% ipython --no-banner

In [1]: import numpy as np

In [2]: np.set_printoptions(suppress=True, linewidth=160)

In [3]: rnd = lambda a: np.round(a, 1) + 0

In [4]: W0 = np.loadtxt("arr.csv", delimiter=",")

In [5]: W0
Out[5]: 
array([[ 1.,  0.,  3.,  2.,  1.,  1.,  1.,  0.,  0.,  1.,  1.],
       [-2., -3.,  0., -1., -2., -2., -2., -3., -3., -2., -2.],
       [ 3.,  2.,  5.,  4.,  3.,  3.,  3.,  2.,  2.,  3.,  3.],
       [ 3.,  2.,  5.,  4.,  3.,  3.,  3.,  2.,  2.,  3.,  3.],
       [ 0., -1.,  2.,  1.,  0.,  0.,  0., -1., -1.,  0.,  0.],
       [ 1.,  0.,  3.,  2.,  1.,  1.,  1.,  0.,  0.,  1.,  1.],
       [ 3.,  2.,  5.,  4.,  3.,  3.,  3.,  2.,  2.,  3.,  3.],
       [-2., -3.,  0., -1., -2., -2., -2., -3., -3., -2., -2.],
       [-1., -2.,  1.,  0., -1., -1., -1., -2., -2., -1., -1.],
       [ 2.,  1.,  4.,  3.,  2.,  2.,  2.,  1.,  1.,  2.,  2.],
       [ 1.,  0.,  3.,  2.,  1.,  1.,  1.,  0.,  0.,  1.,  1.],
       [ 1.,  0.,  3.,  2.,  1.,  1.,  1.,  0.,  0.,  1.,  1.],
       [-2., -3.,  0., -1., -2., -2., -2., -3., -3., -2., -2.],
       [ 3.,  2.,  5.,  4.,  3.,  3.,  3.,  2.,  2.,  3.,  3.]])

In [6]: U, sv, VT = np.linalg.svd(W0)

In [7]: V = VT[:(sv > 1e-8).sum()]

In [8]: rng = np.random.default_rng(417828)

In [9]: x0 = W0[12] + -2 * W0[13] + rng.integers(2) * np.eye(11)[0]

In [10]: print(x0)
[ -8.  -7. -10.  -9.  -8.  -8.  -8.  -7.  -7.  -8.  -8.]

In [11]: rnd(V.T @ V)
Out[11]: 
array([[ 0.1,  0.1,  0.1,  0.1,  0.1,  0.1,  0.1,  0.1,  0.1,  0.1,  0.1],
       [ 0.1,  0.2, -0.2,  0. ,  0.1,  0.1,  0.1,  0.2,  0.2,  0.1,  0.1],
       [ 0.1, -0.2,  0.6,  0.3,  0.1,  0.1,  0.1, -0.2, -0.2,  0.1,  0.1],
       [ 0.1,  0. ,  0.3,  0.2,  0.1,  0.1,  0.1,  0. ,  0. ,  0.1,  0.1],
       [ 0.1,  0.1,  0.1,  0.1,  0.1,  0.1,  0.1,  0.1,  0.1,  0.1,  0.1],
       [ 0.1,  0.1,  0.1,  0.1,  0.1,  0.1,  0.1,  0.1,  0.1,  0.1,  0.1],
       [ 0.1,  0.1,  0.1,  0.1,  0.1,  0.1,  0.1,  0.1,  0.1,  0.1,  0.1],
       [ 0.1,  0.2, -0.2,  0. ,  0.1,  0.1,  0.1,  0.2,  0.2,  0.1,  0.1],
       [ 0.1,  0.2, -0.2,  0. ,  0.1,  0.1,  0.1,  0.2,  0.2,  0.1,  0.1],
       [ 0.1,  0.1,  0.1,  0.1,  0.1,  0.1,  0.1,  0.1,  0.1,  0.1,  0.1],
       [ 0.1,  0.1,  0.1,  0.1,  0.1,  0.1,  0.1,  0.1,  0.1,  0.1,  0.1]])

In [12]: np.linalg.matrix_rank(np.vstack([W0, x0]))
Out[12]: np.int64(2)

In [13]: rnd(np.diag(V.T @ V))
Out[13]: array([0.1, 0.2, 0.6, 0.2, 0.1, 0.1, 0.1, 0.2, 0.2, 0.1, 0.1])

In [14]: np.allclose(V.T @ V @ x0, x0)
Out[14]: True

In [15]: rnd(np.linalg.norm(x0 - V.T @ V @ x0))
Out[15]: np.float64(0.0)

In [16]: np.linalg.cond(W0) > 100
Out[16]: np.True_

In [17]: print([round(float(x), 1) for x in np.linalg.svd(W0, compute_uv=False)[:3]])
[25.4, 9.6, 0.0]

In [18]: x0 = np.array([-3, 2, 0, 1, 1, 0, 1, 2, 0, 1, 3])

In [19]: np.sign((W0 @ x0).round(6))
Out[19]: array([ 1., -1.,  1.,  1., -1.,  1.,  1., -1., -1.,  1.,  1.,  1., -1.,  1.])

In [20]: W0 @ np.ones(11)
Out[20]: array([ 11., -22.,  33.,  33.,   0.,  11.,  33., -22., -11.,  22.,  11.,  11., -22.,  33.])

In [21]: W0 @ (2 * x0)
Out[21]: array([ 10., -38.,  42.,  42.,  -6.,  10.,  42., -38., -22.,  26.,  10.,  10., -38.,  42.])

In [22]: (W0 @ x0).argmax()
Out[22]: np.int64(2)

In [23]: print(W0 @ x0)
[  5. -19.  21.  21.  -3.   5.  21. -19. -11.  13.   5.   5. -19.  21.]

In [24]: W0 @ np.eye(11)[4]
Out[24]: array([ 1., -2.,  3.,  3.,  0.,  1.,  3., -2., -1.,  2.,  1.,  1., -2.,  3.])

In [25]: np.einsum("ij,j->i", W0, x0)
Out[25]: array([  5., -19.,  21.,  21.,  -3.,   5.,  21., -19., -11.,  13.,   5.,   5., -19.,  21.])

In [26]: x0 @ W0
Traceback (most recent call last):
  Cell In[26], line 1
    x0 @ W0
ValueError: matmul: Input operand 1 has a mismatch in its core dimension 0, with gufunc signature (n?,k),(k,m?)->(n?,m?) (size 14 is different from 11)


In [27]: np.linalg.norm(W0 @ x0) <= np.linalg.norm(W0, 2) * np.linalg.norm(x0) + 1e-9
Out[27]: np.True_

In [28]: F = np.loadtxt("mat.csv", delimiter=",")

In [29]: F
Out[29]: 
array([[3., 2., 0., 0., 2., 2., 2., 2., 0., 0., 0., 0., 0.],
       [2., 3., 0., 0., 2., 2., 2., 2., 0., 0., 0., 0., 0.],
       [0., 0., 3., 0., 0., 0., 0., 0., 2., 0., 2., 0., 0.],
       [0., 0., 0., 3., 0., 0., 0., 0., 0., 2., 0., 2., 2.],
       [2., 2., 0., 0., 3., 2., 2., 2., 0., 0., 0., 0., 0.],
       [2., 2., 0., 0., 2., 3., 2., 2., 0., 0., 0., 0., 0.],
       [2., 2., 0., 0., 2., 2., 3., 2., 0., 0., 0., 0., 0.],
       [2., 2., 0., 0., 2., 2., 2., 3., 0., 0., 0., 0., 0.],
       [0., 0., 2., 0., 0., 0., 0., 0., 3., 0., 2., 0., 0.],
       [0., 0., 0., 2., 0., 0., 0., 0., 0., 3., 0., 2., 2.],
       [0., 0., 2., 0., 0., 0., 0., 0., 2., 0., 3., 0., 0.],
       [0., 0., 0., 2., 0., 0., 0., 0., 0., 2., 0., 3., 2.],
       [0., 0., 0., 2., 0., 0., 0., 0., 0., 2., 0., 2., 3.]])

In [30]: x0 = np.ones(13)

In [31]: for _ in range(7):
    ...:     x0 = F @ x0
    ...:     x0 /= np.linalg.norm(x0)
    ...:     print(round(x0 @ F @ x0, 1))
    ...: 
11.5
12.3
12.7
12.8
12.9
13.0
13.0

In [32]: rnd(x0)
Out[32]: array([0.4, 0.4, 0. , 0. , 0.4, 0.4, 0.4, 0.4, 0. , 0. , 0. , 0. , 0. ])

In [33]: rnd(np.linalg.eigvalsh(F)[-1])
Out[33]: np.float64(13.0)
